In [1]: import numpy as np

In [2]: import numpy.linalg as la

In [3]: np.set_printoptions(precision=2, suppress=True, linewidth=100)

In [4]: def tidy(a):
   ...:     return np.round(a, 2) + 0
   ...: 

In [5]: X = np.load("x.npy")

In [6]: tidy(X)
Out[6]: 
array([[ 0.  , -0.35,  0.54,  0.67,  0.34,  0.14],
       [-0.14, -0.2 ,  0.34,  0.09, -0.71, -0.55],
       [ 0.69, -0.62, -0.21, -0.09, -0.22,  0.2 ],
       [-0.35, -0.05,  0.24, -0.17, -0.43,  0.78],
       [-0.28, -0.05, -0.68,  0.63, -0.25,  0.08],
       [ 0.55,  0.67,  0.16,  0.34, -0.29,  0.15]])

In [7]: # keeps lengths

In [8]: def softmax(z):
   ...:     e = np.exp(z - z.max(axis=-1, keepdims=True))
   ...:     return e / e.sum(axis=-1, keepdims=True)
   ...: 

In [9]: tidy(softmax(X[0]))
Out[9]: array([0.13, 0.09, 0.22, 0.25, 0.18, 0.15])

In [10]: tidy(softmax(X[0] + -1))
Out[10]: array([0.13, 0.09, 0.22, 0.25, 0.18, 0.15])

In [11]: tidy(softmax(10 * X[0]))
Out[11]: array([0.  , 0.  , 0.22, 0.75, 0.03, 0.  ])

In [12]: scores = X @ X.T / np.sqrt(6)

In [13]: softmax(scores).round(6).argmax(axis=1)
Out[13]: array([0, 1, 2, 3, 4, 5])

In [14]: tidy(softmax(scores))
Out[14]: 
array([[0.23, 0.15, 0.15, 0.15, 0.15, 0.15],
       [0.15, 0.23, 0.15, 0.15, 0.15, 0.15],
       [0.15, 0.15, 0.23, 0.15, 0.15, 0.15],
       [0.15, 0.15, 0.15, 0.23, 0.15, 0.15],
       [0.15, 0.15, 0.15, 0.15, 0.23, 0.15],
       [0.15, 0.15, 0.15, 0.15, 0.15, 0.23]])

In [15]: tidy(softmax(scores)[0] @ X)
Out[15]: array([ 0.07, -0.12,  0.1 ,  0.28, -0.21,  0.13])

In [16]: M2 = np.array([[-6]])

In [17]: basis = np.array([[0, 0, 0, 0, 3],
    ...:     [5, 3, 4, 5, 0],
    ...:     [4, 3, 1, 4, 3],
    ...:     [4, 0, 4, 3, 0],
    ...:     [5, 5, 0, 0, 3]])

In [18]: arr = np.block([[M2, np.zeros((1, 5))], [np.zeros((5, 1)), basis]])

In [19]: arr
Out[19]: 
array([[-6.,  0.,  0.,  0.,  0.,  0.],
       [ 0.,  0.,  0.,  0.,  0.,  3.],
       [ 0.,  5.,  3.,  4.,  5.,  0.],
       [ 0.,  4.,  3.,  1.,  4.,  3.],
       [ 0.,  4.,  0.,  4.,  3.,  0.],
       [ 0.,  5.,  5.,  0.,  0.,  3.]])

In [20]: M2 = la.inv(arr)

In [21]: tidy(la.det(arr) * M2)
Out[21]: 
array([[  390.,     0.,     0.,     0.,     0.,     0.],
       [    0.,   990.,  1170.,  -720.,  -990.,  -270.],
       [    0.,  -522., -1170.,   720.,   990.,  -198.],
       [    0., -1206., -1170.,  1260.,   270.,   -54.],
       [    0.,   288.,     0.,  -720.,   180.,   432.],
       [    0.,  -780.,     0.,     0.,     0.,     0.]])

In [22]: tidy(la.inv(M2))
Out[22]: 
array([[-6.,  0.,  0.,  0.,  0.,  0.],
       [ 0.,  0.,  0.,  0.,  0.,  3.],
       [ 0.,  5.,  3.,  4.,  5.,  0.],
       [ 0.,  4.,  3.,  1.,  4.,  3.],
       [ 0.,  4.,  0.,  4.,  3.,  0.],
       [ 0.,  5.,  5.,  0.,  0.,  3.]])
